$ ipython --no-banner

In [1]: import numpy as np

In [2]: import numpy.linalg as la

In [3]: np.set_printoptions(suppress=True, linewidth=200)

In [4]: K = np.loadtxt("data.csv", delimiter=",")

In [5]: K
Out[5]: 
array([[0., 3., 0., 1., 2., 3., 0., 2., 2., 3.],
       [0., 0., 3., 0., 0., 2., 0., 3., 0., 0.],
       [0., 0., 0., 0., 2., 2., 1., 3., 2., 3.],
       [0., 0., 0., 0., 1., 2., 3., 3., 3., 0.],
       [0., 0., 0., 0., 0., 3., 1., 3., 3., 2.],
       [0., 0., 0., 0., 0., 0., 2., 3., 1., 2.],
       [0., 0., 0., 0., 0., 0., 0., 2., 3., 3.],
       [0., 0., 0., 0., 0., 0., 0., 0., 0., 3.],
       [0., 0., 0., 0., 0., 0., 0., 0., 0., 3.],
       [0., 0., 0., 0., 0., 0., 0., 0., 0., 0.]])

In [6]: left, s, VT = la.svd(K)

In [7]: np.argmax(s[:-1] / (s[1:] + 1e-6)) + 1
Out[7]: np.int64(8)

In [8]: s.round(1) + 0
Out[8]: array([12.1,  5.3,  4. ,  3.6,  2.3,  1.6,  1.4,  0.8,  0. ,  0. ])

In [9]: M2 = left[:, :8] @ np.diag(s[:8]) @ VT[:8]

In [10]: M2.round(1) + 0
Out[10]: 
array([[0., 3., 0., 1., 2., 3., 0., 2., 2., 3.],
       [0., 0., 3., 0., 0., 2., 0., 3., 0., 0.],
       [0., 0., 0., 0., 2., 2., 1., 3., 2., 3.],
       [0., 0., 0., 0., 1., 2., 3., 3., 3., 0.],
       [0., 0., 0., 0., 0., 3., 1., 3., 3., 2.],
       [0., 0., 0., 0., 0., 0., 2., 3., 1., 2.],
       [0., 0., 0., 0., 0., 0., 0., 2., 3., 3.],
       [0., 0., 0., 0., 0., 0., 0., 0., 0., 3.],
       [0., 0., 0., 0., 0., 0., 0., 0., 0., 3.],
       [0., 0., 0., 0., 0., 0., 0., 0., 0., 0.]])

In [11]: la.matrix_rank(K, rtol=0.05)
Out[11]: np.int64(8)

In [12]: round(float(la.norm(K - M2, 2)), 1), round(float(s[8]), 1)
Out[12]: (0.0, 0.0)

In [13]: la.matrix_rank(M2)
Out[13]: np.int64(8)

In [14]: np.round(K @ la.pinv(K) @ K, 1) + 0
Out[14]: 
array([[0., 3., 0., 1., 2., 3., 0., 2., 2., 3.],
       [0., 0., 3., 0., 0., 2., 0., 3., 0., 0.],
       [0., 0., 0., 0., 2., 2., 1., 3., 2., 3.],
       [0., 0., 0., 0., 1., 2., 3., 3., 3., 0.],
       [0., 0., 0., 0., 0., 3., 1., 3., 3., 2.],
       [0., 0., 0., 0., 0., 0., 2., 3., 1., 2.],
       [0., 0., 0., 0., 0., 0., 0., 2., 3., 3.],
       [0., 0., 0., 0., 0., 0., 0., 0., 0., 3.],
       [0., 0., 0., 0., 0., 0., 0., 0., 0., 3.],
       [0., 0., 0., 0., 0., 0., 0., 0., 0., 0.]])

In [15]: la.lstsq(K[:-1].T, K[-1])[2]
Out[15]: np.int32(8)

In [16]: np.allclose(K[:-1].T @ la.lstsq(K[:-1].T, K[-1])[0], K[-1])
Out[16]: True

In [17]: [int(la.matrix_rank(la.matrix_power(K, p))) for p in range(1, 11)]
Out[17]: [8, 6, 5, 4, 3, 2, 1, 0, 0, 0]

In [18]: K @ K
Out[18]: 
array([[ 0.,  0.,  9.,  0.,  1., 14., 11., 27., 12., 22.],
       [ 0.,  0.,  0.,  0.,  6.,  6.,  7., 15.,  8., 22.],
       [ 0.,  0.,  0.,  0.,  0.,  6.,  6., 14., 11., 26.],
       [ 0.,  0.,  0.,  0.,  0.,  3.,  5., 15., 14., 33.],
       [ 0.,  0.,  0.,  0.,  0.,  0.,  6., 11.,  6., 27.],
       [ 0.,  0.,  0.,  0.,  0.,  0.,  0.,  4.,  6., 18.],
       [ 0.,  0.,  0.,  0.,  0.,  0.,  0.,  0.,  0., 15.],
       [ 0.,  0.,  0.,  0.,  0.,  0.,  0.,  0.,  0.,  0.],
       [ 0.,  0.,  0.,  0.,  0.,  0.,  0.,  0.,  0.,  0.],
       [ 0.,  0.,  0.,  0.,  0.,  0.,  0.,  0.,  0.,  0.]])

In [19]: r = la.matrix_rank(K)

In [20]: r
Out[20]: np.int64(8)

In [21]: null = la.svd(K)[2][r:].T

In [22]: np.allclose(K @ null, 0)
Out[22]: True

In [23]: np.round(null @ null.T, 1) + 0
Out[23]: 
array([[ 1. ,  0. ,  0. ,  0. ,  0. ,  0. ,  0. ,  0. ,  0. ,  0. ],
       [ 0. ,  0.1,  0. , -0.3,  0. ,  0. ,  0. ,  0. ,  0. ,  0. ],
       [ 0. ,  0. ,  0. ,  0. ,  0. ,  0. ,  0. ,  0. ,  0. ,  0. ],
       [ 0. , -0.3,  0. ,  0.9,  0. ,  0. ,  0. ,  0. ,  0. ,  0. ],
       [ 0. ,  0. ,  0. ,  0. ,  0. ,  0. ,  0. ,  0. ,  0. ,  0. ],
       [ 0. ,  0. ,  0. ,  0. ,  0. ,  0. ,  0. ,  0. ,  0. ,  0. ],
       [ 0. ,  0. ,  0. ,  0. ,  0. ,  0. ,  0. ,  0. ,  0. ,  0. ],
       [ 0. ,  0. ,  0. ,  0. ,  0. ,  0. ,  0. ,  0. ,  0. ,  0. ],
       [ 0. ,  0. ,  0. ,  0. ,  0. ,  0. ,  0. ,  0. ,  0. ,  0. ],
       [ 0. ,  0. ,  0. ,  0. ,  0. ,  0. ,  0. ,  0. ,  0. ,  0. ]])

In [24]: [int(la.matrix_rank(np.delete(K, i, axis=0))) for i in range(10)]
Out[24]: [7, 7, 7, 7, 7, 7, 7, 8, 8, 8]

In [25]: null.shape
Out[25]: (10, 2)

In [26]: J = np.vander(np.arange(10) - 3, 4, increasing=True)

In [27]: J
Out[27]: 
array([[  1,  -3,   9, -27],
       [  1,  -2,   4,  -8],
       [  1,  -1,   1,  -1],
       [  1,   0,   0,   0],
       [  1,   1,   1,   1],
       [  1,   2,   4,   8],
       [  1,   3,   9,  27],
       [  1,   4,  16,  64],
       [  1,   5,  25, 125],
       [  1,   6,  36, 216]])

In [28]: def softmax(z):
    ...:     e = np.exp(z - z.max(axis=-1, keepdims=True))
    ...:     return e / e.sum(axis=-1, keepdims=True)
    ...: 

In [29]: np.round(softmax(J).sum(axis=1), 1)
Out[29]: array([1., 1., 1., 1., 1., 1., 1., 1., 1., 1.])

In [30]: np.round(softmax(J[7] + -1), 1) + 0
Out[30]: array([0., 0., 0., 1.])

In [31]: att = J @ J.T / np.sqrt(4)

In [32]: np.round(softmax(att + np.triu(np.full(att.shape, -np.inf), 1)), 1) + 0
Out[32]: 
array([[1. , 0. , 0. , 0. , 0. , 0. , 0. , 0. , 0. , 0. ],
       [1. , 0. , 0. , 0. , 0. , 0. , 0. , 0. , 0. , 0. ],
       [1. , 0. , 0. , 0. , 0. , 0. , 0. , 0. , 0. , 0. ],
       [0.2, 0.2, 0.2, 0.2, 0. , 0. , 0. , 0. , 0. , 0. ],
       [0. , 0. , 0.1, 0.2, 0.7, 0. , 0. , 0. , 0. , 0. ],
       [0. , 0. , 0. , 0. , 0. , 1. , 0. , 0. , 0. , 0. ],
       [0. , 0. , 0. , 0. , 0. , 0. , 1. , 0. , 0. , 0. ],
       [0. , 0. , 0. , 0. , 0. , 0. , 0. , 1. , 0. , 0. ],
       [0. , 0. , 0. , 0. , 0. , 0. , 0. , 0. , 1. , 0. ],
       [0. , 0. , 0. , 0. , 0. , 0. , 0. , 0. , 0. , 1. ]])

In [33]: softmax(att).round(6).argmax(axis=1)
Out[33]: array([0, 0, 0, 0, 9, 9, 9, 9, 9, 9])

In [34]: proj = J @ la.solve(J.T @ J, J.T)

In [35]: np.trace(proj)
Out[35]: np.float64(4.0)

In [36]: np.round(np.diag(proj), 1)
Out[36]: array([0.8, 0.3, 0.3, 0.3, 0.2, 0.2, 0.3, 0.3, 0.3, 0.8])

In [37]: np.allclose(proj @ proj, proj)
Out[37]: True

In [38]: np.round(proj @ J[:, 0], 1)
Out[38]: array([1., 1., 1., 1., 1., 1., 1., 1., 1., 1.])

In [39]: la.matrix_rank(np.eye(10) - proj)
Out[39]: np.int64(6)

In [40]: r0 = np.array([1, -2, -1])

In [41]: v = np.array([0, -2, -2, -2, -2, -1])

In [42]: m1 = r0[:, None] + v[None, :]

In [43]: m1
Out[43]: 
array([[ 1, -1, -1, -1, -1,  0],
       [-2, -4, -4, -4, -4, -3],
       [-1, -3, -3, -3, -3, -2]])

In [44]: rng = np.random.default_rng(26)

In [45]: M2 = K + rng.integers(-2, 3, (10, 8)) @ rng.integers(-2, 3, (8, 10))

In [46]: M2
Out[46]: 
array([[ -3.,  -6.,  -1.,   2.,   6.,  -4.,   6.,   0.,   6.,   6.],
       [ -2.,   3.,  -1.,  -8.,   0.,   5.,  -5.,   7.,  -5.,  -5.],
       [-13.,  -5.,  -7., -12.,  -3.,  -2.,   5.,   8.,  -5.,  -2.],
       [ 12.,  -3.,   7.,   7.,   4.,  10.,  -4.,   1.,  15.,   2.],
       [ 17.,   2.,   6.,  11.,   2.,   3.,   2.,   2.,  10.,   9.],
       [  7.,  -3.,  -1.,   2.,   8.,  -4.,  13.,   8.,  -6.,   1.],
       [  1.,  -4.,   1.,  -2.,  -9.,   8.,  -7.,   4.,   6.,   2.],
       [ -8.,  -8.,  -2.,  -9.,  -2.,  -2.,   4.,   3.,  -8.,  -2.],
       [ -3.,   6., -12.,  -8.,  -1., -11.,  11.,  10., -12.,   2.],
       [ -3.,  -6.,  -5.,  -6.,  -6.,   1.,   1.,   6.,  -2.,  -2.]])

In [47]: np.abs(M2 - K).sum(axis=1)
Out[47]: array([40., 39., 67., 63., 54., 49., 38., 51., 75., 38.])

In [48]: M2 - K
Out[48]: 
array([[ -3.,  -9.,  -1.,   1.,   4.,  -7.,   6.,  -2.,   4.,   3.],
       [ -2.,   3.,  -4.,  -8.,   0.,   3.,  -5.,   4.,  -5.,  -5.],
       [-13.,  -5.,  -7., -12.,  -5.,  -4.,   4.,   5.,  -7.,  -5.],
       [ 12.,  -3.,   7.,   7.,   3.,   8.,  -7.,  -2.,  12.,   2.],
       [ 17.,   2.,   6.,  11.,   2.,   0.,   1.,  -1.,   7.,   7.],
       [  7.,  -3.,  -1.,   2.,   8.,  -4.,  11.,   5.,  -7.,  -1.],
       [  1.,  -4.,   1.,  -2.,  -9.,   8.,  -7.,   2.,   3.,  -1.],
       [ -8.,  -8.,  -2.,  -9.,  -2.,  -2.,   4.,   3.,  -8.,  -5.],
       [ -3.,   6., -12.,  -8.,  -1., -11.,  11.,  10., -12.,  -1.],
       [ -3.,  -6.,  -5.,  -6.,  -6.,   1.,   1.,   6.,  -2.,  -2.]])

In [49]: np.allclose(M2 @ M2.T, M2.T @ M2)
Out[49]: False

In [50]: np.trace(M2)
Out[50]: np.float64(-20.0)

In [51]: round(float(np.abs(la.eigvals(M2)).max()), 1)
Out[51]: 24.9

In [52]: np.allclose(M2, M2.T)
Out[52]: False

In [53]: np.allclose(m1[:-1].T @ la.lstsq(m1[:-1].T, m1[-1])[0], m1[-1])
Out[53]: True

In [54]: np.abs(np.diag(la.qr(m1)[1])) > 1e-9
Out[54]: array([ True,  True, False])

In [55]: np.round(m1 @ la.pinv(m1) @ m1, 1) + 0
Out[55]: 
array([[ 1., -1., -1., -1., -1.,  0.],
       [-2., -4., -4., -4., -4., -3.],
       [-1., -3., -3., -3., -3., -2.]])

In [56]: x = np.array([0, 1, -2, 1, -2, -2])

In [57]: h = np.maximum(m1 @ x, 0)

In [58]: np.round(np.tanh(m1 @ x), 1)
Out[58]: array([1., 1., 1.])

In [59]: m1 * (h > 1e-9)[:, None]
Out[59]: 
array([[ 1, -1, -1, -1, -1,  0],
       [-2, -4, -4, -4, -4, -3],
       [-1, -3, -3, -3, -3, -2]])

In [60]: h
Out[60]: array([ 2, 14, 10])

In [61]: np.maximum(m1 @ x, 0) - np.maximum(-m1 @ x, 0)
Out[61]: array([ 2, 14, 10])

In [62]: np.flatnonzero(h > 1e-9)
Out[62]: array([0, 1, 2])

In [63]: data = np.loadtxt("block18.csv", delimiter=",")

In [64]: data
Out[64]: 
array([[ 0.,  0.,  0.],
       [ 3., -3.,  2.],
       [ 3., -3.,  2.],
       [ 3., -3.,  2.],
       [ 3., -3.,  2.],
       [ 0.,  0.,  0.],
       [-2.,  1.,  0.],
       [ 3., -3.,  2.],
       [ 0.,  0.,  0.],
       [-2.,  1.,  0.],
       [ 0.,  0.,  0.],
       [ 0.,  0.,  0.],
       [ 0.,  0.,  0.],
       [ 3., -3.,  2.],
       [ 2., -3.,  1.],
       [-2.,  1.,  0.],
       [ 0.,  0.,  0.],
       [ 2., -3.,  1.],
       [ 1., -2.,  2.],
       [ 3., -3.,  2.],
       [ 3., -3.,  2.],
       [ 2., -3.,  1.],
       [ 2., -3.,  1.],
       [ 3., -5.,  3.],
       [ 3., -5.,  3.],
       [ 0., -2.,  1.],
       [ 5., -6.,  3.],
       [ 3., -3.,  2.],
       [-2.,  1.,  0.],
       [ 2., -3.,  1.],
       [ 3., -3.,  2.],
       [ 0.,  0.,  0.],
       [ 0.,  0.,  0.],
       [-2.,  1.,  0.],
       [-2.,  1.,  0.],
       [ 0.,  0.,  0.],
       [ 2., -3.,  1.],
       [ 2., -3.,  1.],
       [ 2., -3.,  1.],
       [ 0.,  0.,  0.]])

In [65]: M2 = np.c_[data[:, :2] @ np.array([[-5, 0], [-1, -6]]), np.array([2, -1, -2, -1, 0, -2, -1, -2, -1, 2, 2, 1, 1, 2, -2, -1, 0, -1, 0, 1, 0, 1, -2, 2, -2, 0, -1, 0, 0, 0, 2, -2, 2, 2, -2, 2, 2, -1, 1, 2])]

In [66]: M2
Out[66]: 
array([[  0.,   0.,   2.],
       [-12.,  18.,  -1.],
       [-12.,  18.,  -2.],
       [-12.,  18.,  -1.],
       [-12.,  18.,   0.],
       [  0.,   0.,  -2.],
       [  9.,  -6.,  -1.],
       [-12.,  18.,  -2.],
       [  0.,   0.,  -1.],
       [  9.,  -6.,   2.],
       [  0.,   0.,   2.],
       [  0.,   0.,   1.],
       [  0.,   0.,   1.],
       [-12.,  18.,   2.],
       [ -7.,  18.,  -2.],
       [  9.,  -6.,  -1.],
       [  0.,   0.,   0.],
       [ -7.,  18.,  -1.],
       [ -3.,  12.,   0.],
       [-12.,  18.,   1.],
       [-12.,  18.,   0.],
       [ -7.,  18.,   1.],
       [ -7.,  18.,  -2.],
       [-10.,  30.,   2.],
       [-10.,  30.,  -2.],
       [  2.,  12.,   0.],
       [-19.,  36.,  -1.],
       [-12.,  18.,   0.],
       [  9.,  -6.,   0.],
       [ -7.,  18.,   0.],
       [-12.,  18.,   2.],
       [  0.,   0.,  -2.],
       [  0.,   0.,   2.],
       [  9.,  -6.,   2.],
       [  9.,  -6.,  -2.],
       [  0.,   0.,   2.],
       [ -7.,  18.,   2.],
       [ -7.,  18.,  -1.],
       [ -7.,  18.,   1.],
       [  0.,   0.,   2.]])

In [67]: np.round(la.norm(M2 - data @ la.lstsq(data, M2)[0], axis=0), 1) + 0
Out[67]: array([0. , 0. , 9.4])

In [68]: la.matrix_rank(np.c_[data, M2])
Out[68]: np.int64(4)

In [69]: W1 = np.array([[3, 2, 2, 2], [0, 2, 2, 1], [3, 1, 3, 3]])

In [70]: beta = np.array([2, 0, 0, 3])

In [71]: act = np.maximum(M2 @ W1 + beta, 0)

In [72]: np.round((act > 0).mean(axis=0), 1)
Out[72]: array([0.4, 0.9, 0.9, 0.7])

In [73]: C = np.array([[1, 0, 1], [0, 3, 3], [1, 0, 0], [3, 2, 0]])

In [74]: act @ C
Out[74]: 
array([[ 41.,  24.,  14.],
       [  9.,  33.,  33.],
       [  6.,  30.,  30.],
       [  9.,  33.,  33.],
       [ 12.,  36.,  36.],
       [  0.,   0.,   0.],
       [ 65.,  39.,  41.],
       [  6.,  30.,  30.],
       [  0.,   0.,   0.],
       [110.,  66.,  59.],
       [ 41.,  24.,  14.],
       [ 26.,  15.,   8.],
       [ 26.,  15.,   8.],
       [ 27.,  48.,  42.],
       [ 19.,  62.,  60.],
       [ 65.,  39.,  41.],
       [ 11.,   6.,   2.],
       [ 31.,  71.,  63.],
       [ 45.,  72.,  54.],
       [ 15.,  39.,  39.],
       [ 12.,  36.,  36.],
       [ 55.,  89.,  69.],
       [ 19.,  62.,  60.],
       [103., 164., 126.],
       [ 55., 128., 114.],
       [ 93., 122.,  92.],
       [ 31.,  99.,  99.],
       [ 12.,  36.,  36.],
       [ 80.,  48.,  47.],
       [ 43.,  80.,  66.],
       [ 27.,  48.,  42.],
       [  0.,   0.,   0.],
       [ 41.,  24.,  14.],
       [110.,  66.,  59.],
       [ 50.,  30.,  35.],
       [ 41.,  24.,  14.],
       [ 67.,  98.,  72.],
       [ 31.,  71.,  63.],
       [ 55.,  89.,  69.],
       [ 41.,  24.,  14.]])

In [75]: (act @ C).round(6).argmax(axis=1)
Out[75]: array([0, 1, 1, 1, 1, 0, 0, 1, 0, 0, 0, 0, 0, 1, 1, 0, 0, 1, 1, 1, 1, 1, 1, 1, 1, 1, 1, 1, 0, 1, 1, 0, 0, 0, 0, 0, 1, 1, 1, 0])
